$ ipython --no-banner

In [1]: import numpy as np

In [2]: np.set_printoptions(suppress=True, linewidth=100)

In [3]: W0 = np.array([[-1.76, 0.9, 4.02],
   ...:     [4.3, 7.48, 5.97],
   ...:     [-3.58, 3.54, -9.34],
   ...:     [-3.75, -2.47, -6.19],
   ...:     [0.03, 5.18, 5.86],
   ...:     [-0.44, 0.93, -2.22],
   ...:     [4.44, -8.27, -5.29],
   ...:     [-6.72, -1.75, -3.63],
   ...:     [-1.65, 0.15, -2.24],
   ...:     [2.12, -2.5, 12.12],
   ...:     [1.39, 2.08, -4.17],
   ...:     [2.89, -2.95, 20.92]])

In [4]: Xc = W0 - W0.mean(axis=0)

In [5]: vecs = np.linalg.svd(Xc)[2][:1]

In [6]: out = Xc - Xc @ vecs.T @ vecs

In [7]: np.round(np.cov(Xc @ vecs.T, rowvar=False), 2)
Out[7]: np.float64(80.02)

In [8]: round(float(np.linalg.norm(out) / np.linalg.norm(Xc)), 2)
Out[8]: 0.5

In [9]: np.round(out.std(axis=0), 2)
Out[9]: array([2.74, 4.01, 0.6 ])

In [10]: np.round((Xc @ vecs.T).std(axis=0), 2)
Out[10]: array([8.56])

In [11]: E = np.load("w.npy")

In [12]: E
Out[12]: 
array([[ 2,  0,  2,  0,  2,  0],
       [ 2, -3,  2, -3,  2, -3],
       [ 5,  2,  5,  2,  5,  2],
       [ 2,  0,  2,  0,  2,  0],
       [ 2, -3,  2, -3,  2, -3],
       [ 5,  2,  5,  2,  5,  2]])

In [13]: # columns 0 and 2 are equal

In [14]: rank = np.linalg.matrix_rank(E)

In [15]: rank
Out[15]: np.int64(2)

In [16]: N = np.linalg.svd(E)[2][rank:].T

In [17]: np.linalg.matrix_rank(E.T @ E), np.linalg.matrix_rank(E @ E.T)
Out[17]: (np.int64(2), np.int64(2))

In [18]: [int(np.linalg.matrix_rank(np.delete(E, i, axis=0))) for i in range(6)]
Out[18]: [2, 2, 2, 2, 2, 2]

In [19]: np.allclose(E @ N, 0)
Out[19]: True

In [20]: np.round(E @ N, 2) + 0
Out[20]: 
array([[0., 0., 0., 0.],
       [0., 0., 0., 0.],
       [0., 0., 0., 0.],
       [0., 0., 0., 0.],
       [0., 0., 0., 0.],
       [0., 0., 0., 0.]])
